$ python -q
>>> import numpy as np
>>> import numpy.linalg as la
>>> np.set_printoptions(precision=2, suppress=True, linewidth=120)
>>> def rd(a):
...     return np.round(a, 2) + 0
... 
>>> K = np.loadtxt("block6.csv", delimiter=",")
>>> K
array([[ -5.,  35.,   5.,  -1.,   7.,   1.],
       [ 35., -10.,  35.,   7.,  -2.,   7.],
       [-25., -20., -25.,  -5.,  -4.,  -5.],
       [ -5.,  35.,   5.,  -2.,  14.,   2.],
       [ 35., -10.,  35.,  14.,  -4.,  14.],
       [-25., -20., -25., -10.,  -8., -10.]])
>>> r0, g = K[5], K[3]
>>> r0 @ g
np.float64(-812.0)
>>> p = (r0 @ g) / (r0 @ r0) * r0
>>> la.matrix_rank(np.outer(r0, g))
np.int64(1)
>>> np.outer(r0, g)
array([[ 125., -875., -125.,   50., -350.,  -50.],
       [ 100., -700., -100.,   40., -280.,  -40.],
       [ 125., -875., -125.,   50., -350.,  -50.],
       [  50., -350.,  -50.,   20., -140.,  -20.],
       [  40., -280.,  -40.,   16., -112.,  -16.],
       [  50., -350.,  -50.,   20., -140.,  -20.]])
>>> rd(g - p)
array([-15.61,  26.52,  -5.61,  -6.24,  10.61,  -2.24])
>>> la.matrix_rank(K, rtol=0.1)
np.int64(2)
>>> round(np.log10(la.cond(K)))
2
>>> rd(la.norm(K, 2) / la.norm(K))
np.float64(0.82)
>>> [round(float(x), 2) for x in la.svd(K, compute_uv=False)[:3]]
[90.12, 61.58, 8.26]
>>> la.cond(K) > 100
np.True_
>>> rng = np.random.default_rng(2707)
>>> idx = rng.permutation(6)
>>> idx
array([5, 3, 4, 2, 1, 0])
>>> out = K[idx][:, idx]
>>> np.diag(out)
array([-10.,  -2.,  -4., -25., -10.,  -5.])
>>> out
array([[-10., -10.,  -8., -25., -20., -25.],
       [  2.,  -2.,  14.,   5.,  35.,  -5.],
       [ 14.,  14.,  -4.,  35., -10.,  35.],
       [ -5.,  -5.,  -4., -25., -20., -25.],
       [  7.,   7.,  -2.,  35., -10.,  35.],
       [  1.,  -1.,   7.,   5.,  35.,  -5.]])
>>> np.allclose(out, K)
False
>>> np.trace(out)
np.float64(-56.0)
>>> q, r_ = la.qr(K)
>>> rd(q)
array([[-0.08, -0.59, -0.37, -0.08, -0.59, -0.37],
       [ 0.57,  0.16, -0.38,  0.57,  0.16, -0.38],
       [-0.41,  0.35, -0.46, -0.41,  0.35, -0.46],
       [-0.08, -0.59, -0.37,  0.08,  0.59,  0.37],
       [ 0.57,  0.16, -0.38, -0.57, -0.16,  0.38],
       [-0.41,  0.35, -0.46,  0.41, -0.35,  0.46]])
>>> rd(q @ r_)
array([[ -5.,  35.,   5.,  -1.,   7.,   1.],
       [ 35., -10.,  35.,   7.,  -2.,   7.],
       [-25., -20., -25.,  -5.,  -4.,  -5.],
       [ -5.,  35.,   5.,  -2.,  14.,   2.],
       [ 35., -10.,  35.,  14.,  -4.,  14.],
       [-25., -20., -25., -10.,  -8., -10.]])
>>> rd(q.T @ q)
array([[1., 0., 0., 0., 0., 0.],
       [0., 1., 0., 0., 0., 0.],
       [0., 0., 1., 0., 0., 0.],
       [0., 0., 0., 1., 0., 0.],
       [0., 0., 0., 0., 1., 0.],
       [0., 0., 0., 0., 0., 1.]])
>>> np.allclose(r_.T @ r_, K.T @ K)
True
>>> rd(np.trace(q @ q.T))
np.float64(6.0)
>>> q, _ = la.qr(np.array([[-0.7, -0.4, -0.7, -0.7, 1.0],
...     [0.0, 0.4, 0.5, 0.4, -0.9],
...     [-1.2, -1.7, 1.7, 0.2, -0.1],
...     [0.0, -0.2, -0.3, 0.8, 0.1],
...     [1.4, -2.1, -0.5, -1.1, 0.2]]))
>>> M = 2 * q
>>> rd(M)
array([[-0.71,  0.37,  1.6 ,  0.47,  0.75],
       [ 0.  , -0.29, -0.77, -0.05,  1.82],
       [-1.22,  1.38, -0.78, -0.09, -0.11],
       [ 0.  ,  0.15,  0.45, -1.94,  0.16],
       [ 1.42,  1.37,  0.13,  0.16,  0.28]])
>>> x = np.array([2, 3, 2, 0, 1])
>>> target = M @ x
>>> coef, lr = np.zeros(5), 1 / la.norm(M, 2) ** 2
>>> for i in range(25):
...     coef -= lr * M.T @ (M @ coef - target)
...     if i % 5 == 0: print(i, round(la.norm(M @ coef - target), 2))
... 
0 0.0
5 0.0
10 0.0
15 0.0
20 0.0
>>> rd(la.cond(M))
np.float64(1.0)
